>>> import numpy as np
>>> from numpy import linalg as LA
>>> np.set_printoptions(precision=2, suppress=True, linewidth=140)
>>> def tidy(a):
...     return np.round(a, 2) + 0
... 
>>> B = np.array([[0, -2], [9, -7]])
>>> arr = np.tile(B, (2, 2))
>>> arr
array([[ 0, -2,  0, -2],
       [ 9, -7,  9, -7],
       [ 0, -2,  0, -2],
       [ 9, -7,  9, -7]])
>>> # rows 0 and 2 are equal
>>> np.abs(np.diag(LA.qr(arr)[1])) > 1e-9
array([ True,  True, False, False])
>>> A = np.load("m.npy")
>>> tidy(A)
array([[-0.35, -0.88, -0.33],
       [ 0.35, -0.45,  0.82],
       [-0.87,  0.17,  0.46]])
>>> # orthonormal columns
>>> tidy(np.abs(LA.eigvals(A)).max())
np.float64(1.0)
>>> tidy((A + A.T) / 2)
array([[-0.35, -0.26, -0.6 ],
       [-0.26, -0.45,  0.5 ],
       [-0.6 ,  0.5 ,  0.46]])
>>> tidy(LA.matrix_power(A, 4))
array([[-0.6 , -0.49, -0.64],
       [-0.14, -0.72,  0.68],
       [-0.79,  0.5 ,  0.36]])
>>> np.allclose(A, A.T)
False
>>> tidy(LA.det(A))
np.float64(1.0)
>>> w1 = np.array([[3, -3, 2], [0, 3, -2], [-3, -2, 1]])
>>> beta = np.array([5, 5, 9])
>>> hid = np.maximum(A @ w1 + beta, 0)
>>> tidy(hid)
array([[ 4.95,  4.08,  9.73],
       [ 3.58,  0.96, 11.42],
       [ 1.  ,  7.2 ,  7.38]])
>>> cent = np.array([[3, 1], [-3, 3], [0, 3]])
>>> (hid @ cent).round(6).argmax(axis=1)
array([1, 1, 1])
>>> Q = A.astype(float).copy()
>>> for j in range(3):
...     Q[:, j] -= Q[:, :j] @ (Q[:, :j].T @ Q[:, j])
...     Q[:, j] /= LA.norm(Q[:, j])
... 
>>> tidy(Q)
array([[-0.35, -0.88, -0.33],
       [ 0.35, -0.45,  0.82],
       [-0.87,  0.17,  0.46]])
>>> M = np.array([[1, -2, 2], [0, 2, 0], [0, 0, 3]])
>>> M
array([[ 1, -2,  2],
       [ 0,  2,  0],
       [ 0,  0,  3]])
>>> # triangular
>>> vec = np.array([-1, 2, -1])
>>> rhs = M @ vec
>>> rhs
array([-7,  4, -3])
>>> tidy(LA.solve(M, 2 * rhs))
array([-2.,  4., -2.])
>>> tidy(LA.solve(M, M[:, 1]))
array([0., 1., 0.])
>>> X = np.loadtxt("dump.csv", delimiter=",")
>>> X
array([[-5., -2., -2., -1.],
       [-5., -2., -2., -1.],
       [ 1.,  4.,  4.,  5.],
       [-4., -1., -1.,  0.]])
>>> # null space of dimension 2
>>> proj = np.triu(np.array([[2, 3, 3, 2], [3, -1, -1, -1], [-1, 3, -2, 0], [2, 1, -3, 0]]), 1) + np.eye(4)
>>> B = proj @ X @ LA.inv(proj)
>>> LA.matrix_rank(B)
np.int64(2)
>>> tidy(LA.det(B))
np.float64(0.0)
>>> proj @ X - X @ proj
array([[-20.,  19.,  17.,  20.],
       [  3.,  12.,  10.,   3.],
       [  0.,  -3.,   1.,   2.],
       [  0.,  12.,  11.,   7.]])
>>> B
array([[-25.,  77., 154., 138.],
       [ -2.,   1.,   2.,  -1.],
       [  1.,   1.,   2.,   4.],
       [ -4.,  11.,  22.,  19.]])
>>> np.trace(B), np.trace(X)
(np.float64(-3.0), np.float64(-3.0))
>>> rk = LA.matrix_rank(X)
>>> rk
np.int64(2)
>>> ns = LA.svd(X)[2][rk:].T
>>> [int(LA.matrix_rank(np.delete(X, i, axis=0))) for i in range(4)]
[2, 2, 2, 2]
>>> tidy(X @ ns)
array([[0., 0.],
       [0., 0.],
       [0., 0.],
       [0., 0.]])
>>> ns.shape
(4, 2)
>>> [int(LA.matrix_rank(X[:, :j + 1])) for j in range(4)]
[1, 2, 2, 2]
>>> [int(LA.matrix_rank(X[:i])) for i in range(1, len(X) + 1)]
[1, 1, 2, 2]
>>> np.allclose(X @ ns, 0)
True
>>> U, sig, Vh = LA.svd(X)
>>> V = Vh[:(sig > 1e-8).sum()]
>>> rng = np.random.default_rng(6512)
>>> vec = X[2] + -1 * X[3] + rng.integers(2) * np.eye(4)[2]
>>> vec
array([5., 5., 5., 5.])
>>> tidy(LA.norm(vec - V.T @ V @ vec))
np.float64(0.0)
>>> np.allclose(V.T @ V @ vec, vec)
True
>>> tidy(np.diag(V.T @ V))
array([0.94, 0.28, 0.28, 0.5 ])
>>> cent = np.sign(np.array([[-5, -2, -1, 4], [-4, 3, 3, 0], [5, 2, 0, -3], [1, -1, 3, -5]]))
>>> B = (np.tril(cent, -1) + np.eye(4)) @ (np.triu(cent, 1) + np.eye(4))
>>> evals = np.array([-5, 2, 3, 0])
>>> J = np.rint(B * evals @ LA.inv(B)) + 0
>>> J
array([[-2.,  2., -5.,  4.],
       [ 4.,  1.,  5., -3.],
       [ 0.,  8., -5.,  8.],
       [-4.,  2., -5.,  6.]])
>>> LA.matrix_rank(J, rtol=0.1)
np.int64(2)
>>> np.argsort(-LA.norm(J, axis=0).round(6), kind="stable")[:3]
array([3, 2, 1])
>>> tidy(LA.norm(J, 2) / LA.norm(J))
np.float64(0.92)
